$ python -q
>>> import numpy as np
>>> np.set_printoptions(precision=3, suppress=True, linewidth=120)
>>> J = np.load("data.npy")
>>> J
array([[10, -5,  4, -2],
       [-5, -5, -2, -2],
       [ 6, -3,  6, -3],
       [-3, -3, -3, -3]])
>>> r0 = np.array([2, 0])
>>> np.cross(J[0, :3], J[2, :3])
array([-18, -36,   0])
>>> np.array([np.convolve(row, r0, "same") for row in J])
array([[ 20, -10,   8,  -4],
       [-10, -10,  -4,  -4],
       [ 12,  -6,  12,  -6],
       [ -6,  -6,  -6,  -6]])
>>> round(float(np.linalg.norm(J[3], 1)), 3), round(np.linalg.norm(J[3], np.inf), 3)
(12.0, np.float64(3.0))
>>> round(np.linalg.norm(J, "nuc"), 3)
np.float64(29.069)
>>> np.linalg.norm(J, axis=1)
array([12.042,  7.616,  9.487,  6.   ])
>>> np.round(np.linalg.norm(J, 2), 3)
np.float64(15.483)
>>> np.linalg.norm(J, axis=0)
array([13.038,  8.246,  8.062,  5.099])
>>> arr = np.load("x.npy")
>>> print(arr)
[[ -1.366  -5.167  12.415  14.533  13.306 -11.962  -8.672 -11.445]
 [ -0.115  -7.453  11.113  15.368  14.456 -11.147  -7.497 -11.871]
 [ -0.624  -3.568  13.587  13.944  15.81  -13.139  -8.679 -10.498]
 [  2.09   -8.073  12.826  16.829  15.732 -11.618 -10.472 -10.461]
 [  0.124  -6.919  12.05   14.653  14.913 -10.795  -8.713 -12.948]
 [ -1.089  -7.477  12.097  15.517  14.191 -11.588  -8.472 -11.974]
 [ -0.25   -6.857  11.811  14.245  15.206 -11.767  -8.472 -12.899]
 [ -0.853  -7.538  12.146  15.537  14.955 -12.039  -8.344 -12.012]
 [ -2.82   -6.83   13.354  13.163  16.4   -12.733  -9.056 -11.641]
 [  1.624  -7.775  13.835  15.551  13.355 -12.521  -9.147 -11.552]
 [  0.848  -5.005  11.169  15.708  15.447 -11.959  -8.062 -12.191]
 [  0.329  -4.981  13.032  13.821  13.415 -11.662  -9.869 -13.253]
 [ -0.275  -7.192  11.647  16.126  13.787 -12.394 -10.076 -12.135]
 [  0.06   -4.292  13.301  15.27   15.548 -11.827 -10.468 -11.206]
 [ -2.48   -5.518  13.054  13.758  15.222 -11.781 -10.036 -12.879]
 [  0.014  -5.048  10.517  12.581  15.842 -11.278  -8.163 -13.125]
 [ -0.477  -5.58   11.5    14.876  15.909  -9.947  -8.779 -11.429]
 [ -0.858  -6.973  12.28   15.728  16.26  -11.059  -8.379 -13.119]
 [ -0.836  -5.69   11.957  17.413  12.883 -13.345  -7.602 -11.305]
 [ -0.019  -6.338  13.273  13.981  15.172 -12.847  -8.504 -11.111]
 [ -0.243  -6.83   11.887  14.945  14.688 -13.407  -9.456 -10.942]
 [ -0.454  -7.577  12.432  15.431  14.255 -11.547  -8.677 -12.09 ]
 [ -0.857  -4.723  11.923  15.91   14.616 -12.549  -7.642 -12.754]
 [  1.528  -5.102  10.798  14.186  16.033 -12.52   -6.448 -11.136]
 [  0.552  -6.957  11.813  12.493  13.985 -11.222  -7.894 -10.782]
 [  0.413  -5.573  13.393  14.639  15.645 -10.433  -8.38  -11.501]
 [ -0.427  -6.978  11.736  14.513  15.89  -12.978  -8.508 -10.123]
 [ -0.708  -6.065  12.437  16.654  15.123 -13.254 -10.208 -10.967]
 [ -0.103  -7.801  11.856  16.668  14.822 -11.282  -8.449 -13.069]
 [  1.45   -6.837  11.919  13.047  14.766 -12.152  -9.05  -11.841]
 [ -0.818  -6.237  12.536  14.008  15.425 -11.627  -9.341 -11.055]
 [  0.302  -5.509  11.177  14.812  16.893 -13.222  -9.64  -13.127]
 [  1.82   -6.586  11.769  14.391  14.481 -11.511  -8.114 -12.591]
 [ -0.281  -5.04   10.645  13.929  15.582 -10.593  -9.27  -12.847]
 [ -0.705  -5.718  12.509  15.418  14.221 -11.502  -9.403 -12.158]]
>>> P = arr @ np.linalg.solve(arr.T @ arr, arr.T)
>>> np.allclose(P @ P, P)
True
>>> P @ arr[:, 7]
array([-11.445, -11.871, -10.498, -10.461, -12.948, -11.974, -12.899, -12.012, -11.641, -11.552, -12.191, -13.253,
       -12.135, -11.206, -12.879, -13.125, -11.429, -13.119, -11.305, -11.111, -10.942, -12.09 , -12.754, -11.136,
       -10.782, -11.501, -10.123, -10.967, -13.069, -11.841, -11.055, -13.127, -12.591, -12.847, -12.158])
>>> print(np.round(np.linalg.eigvalsh(P), 3) + 0)
[0. 0. 0. 0. 0. 0. 0. 0. 0. 0. 0. 0. 0. 0. 0. 0. 0. 0. 0. 0. 0. 0. 0. 0. 0. 0. 0. 1. 1. 1. 1. 1. 1. 1. 1.]
>>> out = arr / np.sqrt((arr ** 2).mean(axis=1, keepdims=True))
>>> np.linalg.norm(out, axis=1)
array([2.828, 2.828, 2.828, 2.828, 2.828, 2.828, 2.828, 2.828, 2.828, 2.828, 2.828, 2.828, 2.828, 2.828, 2.828, 2.828,
       2.828, 2.828, 2.828, 2.828, 2.828, 2.828, 2.828, 2.828, 2.828, 2.828, 2.828, 2.828, 2.828, 2.828, 2.828, 2.828,
       2.828, 2.828, 2.828])
>>> np.linalg.matrix_rank(arr - arr.mean(axis=1, keepdims=True))
np.int64(7)
>>> np.linalg.matrix_rank(out) == np.linalg.matrix_rank(arr)
np.True_
>>> out = np.c_[arr[:, :7] @ np.array([[-8, 2, -6, -9, 2, -8, 7],
...     [7, 7, 9, -7, -3, -9, 4],
...     [5, -3, -6, 2, 5, -7, -9],
...     [7, -6, -9, 1, 7, 7, -1],
...     [-4, -9, 6, -6, 9, -1, 9],
...     [0, 3, 3, -2, -1, 1, 9],
...     [-7, 8, -7, -4, 2, 2, -8]]), np.array([9, -8, -3, -9, 8, -3, 0, 0, -3, -2, -6, -6, 4, 2, 8, 5, 7, 7, 1, 2, -1, -8, -4, -1, -2, 1, 6, 2, -9, -8, -4, -7, -1, 2, -6])]
>>> out
array([[ 146.045, -388.36 , -138.94 ,   66.602,  290.947,   29.645,  -75.026,    9.   ],
       [ 106.545, -401.469, -165.603,   56.346,  311.527,   57.185,  -56.245,   -8.   ],
       [ 143.072, -401.788, -119.19 ,   37.844,  313.07 ,   -6.704,  -61.396,   -3.   ],
       [ 119.078, -452.001, -180.772,   50.914,  342.594,   35.664,  -29.123,   -9.   ],
       [ 114.735, -408.559, -149.108,   53.034,  311.412,   36.366,  -43.145,    8.   ],
       [ 128.017, -414.169, -163.308,   73.769,  311.72 ,   57.222,  -70.718,   -3.   ],
       [ 111.251, -409.333, -144.045,   54.302,  310.518,   36.834,  -50.995,    0.   ],
       [ 122.135, -421.596, -163.412,   67.996,  320.343,   54.721,  -67.978,    0.   ],
       [ 131.453, -430.737, -119.548,   76.351,  315.982,   35.448,  -74.958,   -3.   ],
       [ 121.224, -416.922, -196.092,   64.53 ,  319.027,   24.825,  -79.116,   -2.   ],
       [ 118.628, -400.49 , -145.28 ,   28.933,  317.37 ,   26.504,  -34.425,   -6.   ],
       [ 139.831, -390.904, -134.797,   54.101,  290.167,    2.905,  -54.001,   -6.   ],
       [ 138.357, -424.464, -162.022,   74.609,  308.468,   51.948,  -58.497,    4.   ],
       [ 153.955, -420.604, -125.141,   43.614,  317.214,    3.62 ,  -34.494,    2.   ],
       [ 152.154, -417.925, -110.687,   73.186,  301.877,   27.355,  -59.419,    8.   ],
       [  98.977, -384.061, -103.488,   28.981,  293.354,   16.322,  -20.948,    5.   ],
       [ 124.205, -407.024, -123.176,   40.785,  312.988,   34.254,  -20.145,    7.   ],
       [ 123.162, -428.284, -149.805,   54.895,  331.34 ,   49.68 ,  -46.305,    7.   ],
       [ 150.216, -398.649, -184.176,   68.481,  311.162,   54.658,  -96.98 ,    1.   ],
       [ 118.858, -411.23 , -150.376,   53.742,  315.595,   17.123,  -69.966,    2.   ],
       [ 125.624, -421.688, -151.74 ,   65.226,  310.741,   37.813,  -63.772,   -1.   ],
       [ 124.489, -416.181, -167.312,   69.692,  314.488,   49.662,  -67.017,   -8.   ],
       [ 139.81 , -396.331, -148.55 ,   48.5  ,  312.249,   34.823,  -68.369,   -4.   ],
       [  86.358, -383.609, -143.774,   12.378,  315.575,   15.961,  -37.879,   -1.   ],
       [  92.719, -380.675, -143.738,   49.96 ,  289.79 ,   21.962,  -54.755,   -2.   ],
       [ 123.203, -405.342, -143.513,   37.235,  321.461,   12.737,  -40.629,    1.   ],
       [ 110.837, -421.994, -145.311,   55.322,  319.323,   39.773,  -56.766,    6.   ],
       [ 152.936, -438.639, -152.413,   66.957,  324.487,   40.975,  -59.318,    2.   ],
       [ 122.028, -425.225, -176.51 ,   63.342,  326.935,   61.715,  -55.845,   -9.   ],
       [  95.751, -400.748, -143.68 ,   43.602,  301.281,   12.811,  -41.59 ,   -8.   ],
       [ 127.308, -415.385, -129.457,   58.169,  309.581,   27.247,  -48.596,   -4.   ],
       [ 118.498, -429.185, -122.591,   36.657,  322.679,   23.215,  -25.168,   -7.   ],
       [  97.794, -393.889, -161.176,   36.243,  308.592,   20.848,  -42.274,   -1.   ],
       [ 120.258, -397.528, -106.302,   37.802,  297.577,   25.881,  -12.8  ,    2.   ],
       [ 145.022, -409.19 , -144.407,   62.097,  306.9  ,   32.936,  -56.111,   -6.   ]])
>>> print(np.round(np.linalg.norm(out - arr @ np.linalg.lstsq(arr, out)[0], axis=0), 3) + 0)
[ 0.     0.     0.     0.     0.     0.     0.    28.285]
>>> A = np.loadtxt("layer0.csv", delimiter=",")
>>> A
array([[0.167, 0.   , 0.167, 0.167, 0.167, 0.167, 0.167, 0.   ],
       [0.   , 1.   , 0.   , 0.   , 0.   , 0.   , 0.   , 0.   ],
       [0.   , 0.   , 0.667, 0.   , 0.   , 0.   , 0.   , 0.333],
       [0.   , 0.   , 0.   , 0.333, 0.333, 0.333, 0.   , 0.   ],
       [0.   , 0.   , 0.25 , 0.25 , 0.25 , 0.25 , 0.   , 0.   ],
       [0.   , 0.   , 0.   , 0.   , 0.5  , 0.5  , 0.   , 0.   ],
       [0.   , 0.   , 0.   , 0.   , 0.   , 0.   , 1.   , 0.   ],
       [0.   , 0.   , 0.333, 0.333, 0.   , 0.   , 0.   , 0.333]])
>>> print(A.reshape(2, -1))
[[0.167 0.    0.167 0.167 0.167 0.167 0.167 0.    0.    1.    0.    0.    0.    0.    0.    0.    0.    0.    0.667
  0.    0.    0.    0.    0.333 0.    0.    0.    0.333 0.333 0.333 0.    0.   ]
 [0.    0.    0.25  0.25  0.25  0.25  0.    0.    0.    0.    0.    0.    0.5   0.5   0.    0.    0.    0.    0.
  0.    0.    0.    1.    0.    0.    0.    0.333 0.333 0.    0.    0.    0.333]]
>>> A.ravel(order="F")
array([0.167, 0.   , 0.   , 0.   , 0.   , 0.   , 0.   , 0.   , 0.   , 1.   , 0.   , 0.   , 0.   , 0.   , 0.   , 0.   ,
       0.167, 0.   , 0.667, 0.   , 0.25 , 0.   , 0.   , 0.333, 0.167, 0.   , 0.   , 0.333, 0.25 , 0.   , 0.   , 0.333,
       0.167, 0.   , 0.   , 0.333, 0.25 , 0.5  , 0.   , 0.   , 0.167, 0.   , 0.   , 0.333, 0.25 , 0.5  , 0.   , 0.   ,
       0.167, 0.   , 0.   , 0.   , 0.   , 0.   , 1.   , 0.   , 0.   , 0.   , 0.333, 0.   , 0.   , 0.   , 0.   , 0.333])
>>> A.reshape(8, 9)
Traceback (most recent call last):
  File "<python-input-29>", line 1, in <module>
    A.reshape(8, 9)
    ~~~~~~~~~^^^^^^
ValueError: cannot reshape array of size 64 into shape (8,9)
>>> blk = A.reshape(8, 2, -1)
>>> blk.sum(axis=1)
array([[0.333, 0.167, 0.333, 0.167],
       [0.   , 1.   , 0.   , 0.   ],
       [0.   , 0.   , 0.667, 0.333],
       [0.333, 0.333, 0.   , 0.333],
       [0.25 , 0.25 , 0.25 , 0.25 ],
       [0.5  , 0.5  , 0.   , 0.   ],
       [0.   , 0.   , 1.   , 0.   ],
       [0.   , 0.   , 0.333, 0.667]])
>>> print(blk.shape)
(8, 2, 4)
>>> Uu, sigma, VT = np.linalg.svd(A)
>>> print(sigma.round(3) + 0)
[1.082 1.004 1.    0.866 0.393 0.201 0.126 0.   ]
>>> out = Uu[:, :7] @ np.diag(sigma[:7]) @ VT[:7]
>>> np.round(np.linalg.norm(A - out) / np.linalg.norm(A), 3)
np.float64(0.0)
>>> np.linalg.matrix_rank(A, rtol=0.05)
np.int64(7)
>>> round(np.abs(A - out).max(), 3)
np.float64(0.0)
>>> out = A / np.sqrt((A ** 2).mean(axis=1, keepdims=True))
>>> np.linalg.matrix_rank(out) == np.linalg.matrix_rank(A)
np.True_
>>> print(np.linalg.norm(out, axis=1))
[2.828 2.828 2.828 2.828 2.828 2.828 2.828 2.828]
>>> print(np.linalg.matrix_rank(A - A.mean(axis=1, keepdims=True)))
6
>>> out[3]
array([0.   , 0.   , 0.   , 1.633, 1.633, 1.633, 0.   , 0.   ])
>>> (np.linalg.matrix_power((A != 0) + (A.T != 0) + np.eye(8), 8) > 0).astype(int)
array([[1, 0, 1, 1, 1, 1, 1, 1],
       [0, 1, 0, 0, 0, 0, 0, 0],
       [1, 0, 1, 1, 1, 1, 1, 1],
       [1, 0, 1, 1, 1, 1, 1, 1],
       [1, 0, 1, 1, 1, 1, 1, 1],
       [1, 0, 1, 1, 1, 1, 1, 1],
       [1, 0, 1, 1, 1, 1, 1, 1],
       [1, 0, 1, 1, 1, 1, 1, 1]])
>>> print(np.round(np.sort(np.linalg.eigvals(A).real), 3) + 0)
[0.    0.039 0.167 0.333 0.711 1.    1.    1.   ]
>>> X = np.load("m.npy")
>>> X
array([[ -5, -10, -11,  -8,  -9, -10,  -5,  -5,  -6,  -9],
       [  4,  -1,  -2,   1,   0,  -1,   4,   4,   3,   0],
       [  0,  -5,  -6,  -3,  -4,  -5,   0,   0,  -1,  -4],
       [ -3,  -8,  -9,  -6,  -7,  -8,  -3,  -3,  -4,  -7],
       [ -2,  -7,  -8,  -5,  -6,  -7,  -2,  -2,  -3,  -6],
       [  9,   4,   3,   6,   5,   4,   9,   9,   8,   5],
       [  0,  -5,  -6,  -3,  -4,  -5,   0,   0,  -1,  -4],
       [  0,  -5,  -6,  -3,  -4,  -5,   0,   0,  -1,  -4],
       [ -2,  -7,  -8,  -5,  -6,  -7,  -2,  -2,  -3,  -6],
       [  5,   0,  -1,   2,   1,   0,   5,   5,   4,   1],
       [ -4,  -9, -10,  -7,  -8,  -9,  -4,  -4,  -5,  -8],
       [  1,  -4,  -5,  -2,  -3,  -4,   1,   1,   0,  -3]])
>>> r0, v = A[1], A[5]
>>> r0 @ r0
np.float64(1.0)
>>> p = (r0 @ v) / (r0 @ r0) * r0
>>> (v - p) @ r0
np.float64(0.0)
>>> p
array([0., 0., 0., 0., 0., 0., 0., 0.])
>>> W0 = np.load("case11.npy")
>>> W0
array([[ 0,  0,  0,  0,  0,  0,  2,  0,  0,  0,  0],
       [ 0,  0,  0,  0,  0,  0,  0,  0,  5,  0,  0],
       [ 0,  0,  0,  0,  0,  0,  0, -2,  0,  0,  0],
       [ 0,  0,  0,  0,  0,  0,  0,  0,  0,  0,  5],
       [ 0,  0,  0,  0,  0,  0,  0,  0,  0,  4,  0],
       [ 0,  0,  0,  0,  4,  0,  0,  0,  0,  0,  0],
       [ 0,  0,  0,  0,  0,  2,  0,  0,  0,  0,  0],
       [ 0,  0,  0,  0,  0,  0,  0,  0,  0,  0,  0],
       [-4,  0,  0,  0,  0,  0,  0,  0,  0,  0,  0],
       [ 0,  0,  1,  0,  0,  0,  0,  0,  0,  0,  0],
       [ 0,  0,  0, -3,  0,  0,  0,  0,  0,  0,  0]])
>>> # looks like rank 10
>>> print([round(float(x), 3) for x in np.linalg.svd(W0, compute_uv=False)[:3]])
[5.0, 5.0, 4.0]
>>> np.linalg.cond(W0) > 100
np.True_
>>> np.linalg.matrix_rank(W0, rtol=0.1)
np.int64(10)
>>> print(round(float(np.linalg.norm(W0, 2) / np.linalg.norm(W0)), 3))
0.456
>>> print(np.argsort(-np.linalg.norm(W0, axis=0).round(6), kind="stable")[:3])
[ 8 10  0]
>>> Uu, sigma, VT = np.linalg.svd(W0, full_matrices=False)
>>> print((sigma > 1e-8).sum())
10
>>> np.round(np.sqrt((sigma ** 2).sum()), 3), round(np.linalg.norm(W0), 3)
(np.float64(10.954), np.float64(10.954))
>>> VT @ VT.T
array([[1., 0., 0., 0., 0., 0., 0., 0., 0., 0., 0.],
       [0., 1., 0., 0., 0., 0., 0., 0., 0., 0., 0.],
       [0., 0., 1., 0., 0., 0., 0., 0., 0., 0., 0.],
       [0., 0., 0., 1., 0., 0., 0., 0., 0., 0., 0.],
       [0., 0., 0., 0., 1., 0., 0., 0., 0., 0., 0.],
       [0., 0., 0., 0., 0., 1., 0., 0., 0., 0., 0.],
       [0., 0., 0., 0., 0., 0., 1., 0., 0., 0., 0.],
       [0., 0., 0., 0., 0., 0., 0., 1., 0., 0., 0.],
       [0., 0., 0., 0., 0., 0., 0., 0., 1., 0., 0.],
       [0., 0., 0., 0., 0., 0., 0., 0., 0., 1., 0.],
       [0., 0., 0., 0., 0., 0., 0., 0., 0., 0., 1.]])
>>> np.allclose(Uu * sigma @ VT, W0)
True
>>> sigma
array([5., 5., 4., 4., 4., 3., 2., 2., 2., 1., 0.])
>>> np.cumsum(sigma ** 2) / np.sum(sigma ** 2)
array([0.208, 0.417, 0.55 , 0.683, 0.817, 0.892, 0.925, 0.958, 0.992, 1.   , 1.   ])
>>> Uu.T @ Uu
array([[1., 0., 0., 0., 0., 0., 0., 0., 0., 0., 0.],
       [0., 1., 0., 0., 0., 0., 0., 0., 0., 0., 0.],
       [0., 0., 1., 0., 0., 0., 0., 0., 0., 0., 0.],
       [0., 0., 0., 1., 0., 0., 0., 0., 0., 0., 0.],
       [0., 0., 0., 0., 1., 0., 0., 0., 0., 0., 0.],
       [0., 0., 0., 0., 0., 1., 0., 0., 0., 0., 0.],
       [0., 0., 0., 0., 0., 0., 1., 0., 0., 0., 0.],
       [0., 0., 0., 0., 0., 0., 0., 1., 0., 0., 0.],
       [0., 0., 0., 0., 0., 0., 0., 0., 1., 0., 0.],
       [0., 0., 0., 0., 0., 0., 0., 0., 0., 1., 0.],
       [0., 0., 0., 0., 0., 0., 0., 0., 0., 0., 1.]])
>>> Uu.shape, sigma.shape, VT.shape
((11, 11), (11,), (11, 11))
